$ python3 -q
>>> import numpy as np
>>> from numpy import linalg as LA
>>> np.set_printoptions(precision=2, suppress=True, linewidth=100)
>>> data = np.array([[1, 2, 5, 7, 8, 7, 0],
...     [3, 3, 5, 3, 3, 8, 7],
...     [1, 5, 2, 3, 2, 9, 9],
...     [6, 3, 4, 6, 5, 8, 0],
...     [7, 7, 5, 9, 5, 0, 5],
...     [3, 3, 2, 6, 5, 8, 9],
...     [1, 5, 9, 7, 2, 2, 0]])
>>> Q, Rm = LA.qr(data)
>>> Q.shape, Rm.shape
((7, 7), (7, 7))
>>> round(abs(Rm[0, 0]), 2), round(float(LA.norm(data[:, 0])), 2)
(np.float64(10.3), 10.3)
>>> w1 = np.array([[3, 2, 2, 1, 3],
...     [3, 3, 2, 2, 3],
...     [0, 0, 0, 2, 2],
...     [0, 1, 0, 3, 3],
...     [2, 1, 0, 3, 2],
...     [0, 3, 2, 1, 1],
...     [3, 0, 1, 2, 0]])
>>> c = np.array([5, 0, 3, 7, 1])
>>> H = np.maximum(data @ w1 + c, 0)
>>> LA.matrix_rank(H)
np.int64(5)
>>> (H > 0).astype(int)
array([[1, 1, 1, 1, 1],
       [1, 1, 1, 1, 1],
       [1, 1, 1, 1, 1],
       [1, 1, 1, 1, 1],
       [1, 1, 1, 1, 1],
       [1, 1, 1, 1, 1],
       [1, 1, 1, 1, 1]])
>>> H
array([[30, 44, 23, 74, 64],
       [50, 45, 38, 66, 52],
       [54, 49, 42, 64, 45],
       [42, 56, 37, 68, 72],
       [72, 49, 36, 90, 90],
       [60, 50, 40, 79, 59],
       [27, 32, 19, 65, 64]])
>>> W2 = np.array([[-1, 1], [-3, -3], [2, 1], [0, 0], [-2, 2]])
>>> H @ W2
array([[-244,   49],
       [-213,   57],
       [-207,   39],
       [-280,   55],
       [-327,  141],
       [-248,   68],
       [-213,   78]])
>>> (H @ W2).round(6).argmax(axis=1)
array([1, 1, 1, 1, 1, 1, 1])
>>> w1 @ W2
array([[-11,   5],
       [-14,   2],
       [ -4,   4],
       [ -9,   3],
       [ -9,   3],
       [ -7,  -5],
       [ -1,   4]])
>>> x = np.array([1, 0, 1, 0, 0])
>>> y = H @ x
>>> y
array([ 53,  88,  96,  79, 108, 100,  46])
>>> rng = np.random.default_rng(20)
>>> y = y + 0.05 * rng.normal(size=7)
>>> y
array([ 52.98,  88.06,  96.07,  79.02, 108.02,  99.98,  45.95])
>>> c, *_ = LA.lstsq(H, y)
>>> c.round(2) + 0
array([1., 0., 1., 0., 0.])
>>> LA.matrix_power(data, 2)
array([[131, 131, 107, 184, 134, 180, 162],
       [ 87, 129, 146, 187, 127, 192, 153],
       [ 86, 122, 155, 181, 115, 179, 144],
       [114, 118, 118, 192, 160, 214, 154],
       [127, 147, 186, 219, 167, 232, 119],
       [118, 147, 180, 228, 150, 193, 136],
       [ 87, 103,  90, 121,  96, 200, 144]])
>>> round(np.abs(LA.eigvals(data)).max(), 2)
np.float64(32.38)
>>> round(float(LA.det(data)), 2)
335164.0
>>> np.trace(data)
np.int64(25)
>>> np.allclose(data, data.T)
False
>>> cov = data.T @ data
>>> LA.eigvalsh(cov)[::-1]
array([1086.44,  165.94,   82.  ,   41.95,   19.46,    5.51,    1.69])
>>> (data @ data.T).shape
(7, 7)
>>> np.allclose(cov, cov.T)
True
>>> LA.matrix_rank(cov)
np.int64(7)
>>> feats = np.loadtxt("layer4.csv", delimiter=",")
>>> feats
array([[ 0.03,  0.13, -0.09],
       [ 0.13,  0.63, -0.46],
       [-0.09, -0.46,  0.34]])
>>> evals, vecs = LA.eigh(feats)
>>> np.unique(evals.round(6) + 0, return_counts=True)[1]
array([2, 1])
>>> np.abs(vecs[:, -1])
array([0.16, 0.8 , 0.58])
>>> (evals > 1e-8).sum(), (evals < -1e-8).sum()
(np.int64(1), np.int64(0))
>>> round(float(evals.sum()), 2), np.trace(feats)
(1.0, np.float64(1.0))
>>> np.kron(np.eye(2, dtype=int), feats)
array([[ 0.03,  0.13, -0.09,  0.  ,  0.  , -0.  ],
       [ 0.13,  0.63, -0.46,  0.  ,  0.  , -0.  ],
       [-0.09, -0.46,  0.34, -0.  , -0.  ,  0.  ],
       [ 0.  ,  0.  , -0.  ,  0.03,  0.13, -0.09],
       [ 0.  ,  0.  , -0.  ,  0.13,  0.63, -0.46],
       [-0.  , -0.  ,  0.  , -0.09, -0.46,  0.34]])
>>> np.round(LA.det(feats[::-1]), 2)
np.float64(0.0)
>>> np.einsum("ii->", feats)
np.float64(1.0)
>>> J = np.load("dump.npy")
>>> J
array([[-4,  0, -4,  5],
       [-2,  2, -2,  7],
       [-7, -3, -7,  2],
       [-2,  2, -2,  7],
       [-6, -2, -6,  3],
       [-4,  0, -4,  5],
       [-6, -2, -6,  3]])
>>> U, sigma, Vh = LA.svd(J)
>>> vecs = Vh[:(sigma > 1e-8).sum()]
>>> x = J[1] + 5 * J[4] + rng.integers(2) * np.eye(4)[0]
>>> x
array([-31.,  -8., -32.,  22.])
>>> np.allclose(vecs.T @ vecs @ x, x)
False
>>> U, sigma, Vh = LA.svd(J)
>>> sigma.round(2) + 0
array([20.81,  9.16,  0.  ,  0.  ])
>>> A2 = U[:, :2] @ np.diag(sigma[:2]) @ Vh[:2]
>>> LA.matrix_rank(A2)
np.int64(2)
>>> np.round(LA.norm(J - A2) / LA.norm(J), 2)
np.float64(0.0)
>>> round(float(LA.norm(J - A2, 2)), 2), round(sigma[2], 2)
(0.0, np.float64(0.0))
>>> W0 = np.array([[3.0, 0.0, 0.0, 0.0],
...     [0.0, 3.0, 0.0, 2.0],
...     [0.0, 0.0, 3.0, 0.0],
...     [0.0, 2.0, 0.0, 3.0]])
>>> # splits into 3 blocks
>>> Q = W0.astype(float).copy()
>>> for j in range(4):
...     Q[:, j] -= Q[:, :j] @ (Q[:, :j].T @ Q[:, j])
...     Q[:, j] /= LA.norm(Q[:, j])
... 
>>> Q
array([[ 1.  ,  0.  ,  0.  ,  0.  ],
       [ 0.  ,  0.83,  0.  , -0.55],
       [ 0.  ,  0.  ,  1.  ,  0.  ],
       [ 0.  ,  0.55,  0.  ,  0.83]])
>>> np.round(Q.T @ Q, 2) + 0
array([[1., 0., 0., 0.],
       [0., 1., 0., 0.],
       [0., 0., 1., 0.],
       [0., 0., 0., 1.]])
>>> F = np.load("out12.npy")
>>> F
array([[3, 1, 0, 2, 0],
       [0, 0, 2, 3, 2],
       [2, 1, 0, 1, 1],
       [2, 1, 2, 2, 3],
       [1, 3, 0, 1, 3]])
>>> np.round(LA.det(2 * F), 2), np.round(LA.det(F), 2)
(np.float64(-640.0), np.float64(-20.0))
>>> np.kron(np.eye(2, dtype=int), F)
array([[3, 1, 0, 2, 0, 0, 0, 0, 0, 0],
       [0, 0, 2, 3, 2, 0, 0, 0, 0, 0],
       [2, 1, 0, 1, 1, 0, 0, 0, 0, 0],
       [2, 1, 2, 2, 3, 0, 0, 0, 0, 0],
       [1, 3, 0, 1, 3, 0, 0, 0, 0, 0],
       [0, 0, 0, 0, 0, 3, 1, 0, 2, 0],
       [0, 0, 0, 0, 0, 0, 0, 2, 3, 2],
       [0, 0, 0, 0, 0, 2, 1, 0, 1, 1],
       [0, 0, 0, 0, 0, 2, 1, 2, 2, 3],
       [0, 0, 0, 0, 0, 1, 3, 0, 1, 3]])
>>> LA.eigvals(F)
array([ 7.55+0.j  ,  2.78+0.j  , -1.03+1.56j, -1.03-1.56j, -0.27+0.j  ])
>>> x = np.array([-3, -1, 2, 2, -1])
>>> F @ (2 * x)
array([-12,  16, -12,  -4, -14])
>>> F @ x
array([-6,  8, -6, -2, -7])
>>> F @ np.ones(5)
array([ 6.,  7.,  5., 10.,  8.])
>>> (F @ x).argmax()
np.int64(1)
>>> r0, r1 = F[3], F[2]
>>> r0 @ r0
np.int64(22)
>>> r0 @ r1
np.int64(10)
>>> p = (r0 @ r1) / (r0 @ r0) * r0
>>> round(float(LA.norm(r0 + r1) ** 2 + LA.norm(r0 - r1) ** 2), 2)
58.0
>>> p
array([0.91, 0.45, 0.91, 0.91, 1.36])
>>> Q, vecs = LA.qr(F[:, :4])[0], LA.qr(F[:, 4:])[0]
>>> sigma = LA.svd(Q.T @ vecs, compute_uv=False)
>>> round(float(LA.norm(Q @ Q.T - vecs @ vecs.T, 2)), 2)
1.0
>>> (sigma > 0.9).sum()
np.int64(1)
>>> np.degrees(np.arccos(sigma.clip(0, 1)))
array([5.44])
>>> mat = np.loadtxt("x.csv", delimiter=",")
>>> mat
array([[ 0.21, -0.41,  1.18,  0.98,  0.99,  2.1 , -0.34,  0.98],
       [ 0.14, -2.11, -0.73, -0.12, -0.34, -0.94,  0.77,  1.55],
       [-1.45,  0.19,  1.03, -0.34,  0.53,  1.09, -1.29, -1.6 ],
       [ 1.42,  0.8 ,  0.34, -1.62,  1.51,  0.85, -0.71, -0.29],
       [-1.75,  1.08, -0.7 , -0.01, -0.19,  0.73,  1.14,  1.55],
       [ 1.29,  0.85,  0.1 ,  0.04, -2.18,  0.1 ,  1.35, -0.04],
       [ 0.05,  0.39, -0.29, -0.7 , -0.74, -0.15,  1.91, -2.01],
       [ 1.22,  1.41,  1.09,  0.22, -0.08,  0.77, -1.03,  1.63],
       [-0.31, -1.3 , -1.97,  0.81,  1.06, -1.  ,  0.67,  0.35],
       [-0.01,  1.2 ,  1.07,  1.59,  1.35, -1.  ,  0.07, -1.03],
       [-0.49,  0.65,  2.33,  0.06, -1.02,  0.91, -1.02,  0.03],
       [ 0.57,  0.11,  0.6 ,  1.48,  0.38, -2.15, -0.46,  1.07],
       [-1.71,  0.19, -0.88,  0.22, -0.5 , -2.03, -0.53,  0.76],
       [ 2.33,  0.59,  1.3 ,  0.95, -0.41,  0.08, -0.63, -0.2 ],
       [ 0.15, -1.5 ,  0.69,  0.32,  2.42,  0.04,  0.09,  0.55],
       [-0.92, -0.33, -0.62,  1.23,  1.03, -0.31, -2.1 , -0.75],
       [ 1.48,  0.42,  1.71,  1.17, -1.21,  0.25, -0.88, -0.19],
       [ 0.13,  0.02,  1.49,  0.68, -1.1 , -0.51, -1.94,  1.03],
       [ 0.51,  1.86, -0.76,  0.93, -0.48,  0.29, -0.86,  1.67],
       [-1.5 ,  0.58,  0.27, -0.2 , -2.26, -0.13,  0.69,  0.84],
       [ 0.14, -0.73,  1.13,  1.87,  0.  , -0.41, -0.24, -1.86],
       [ 0.96, -1.64,  1.06, -1.09, -1.26, -0.7 ,  0.22, -0.98]])
>>> lab = mat[:, 7] > np.median(mat[:, 7])
>>> r0 = mat[lab].mean(axis=0) - mat[~lab].mean(axis=0)
>>> r0
array([-0.65, -0.22, -0.81,  0.2 ,  0.21, -0.32,  0.14,  1.9 ])
>>> np.argsort(-np.abs(r0).round(6), kind="stable")
array([7, 2, 0, 5, 1, 4, 3, 6])
>>> ((mat - mat.mean(axis=0)) @ r0 > 0).astype(int)
array([1, 1, 0, 0, 1, 0, 0, 1, 1, 0, 0, 1, 1, 0, 1, 1, 0, 1, 1, 1, 0, 0])
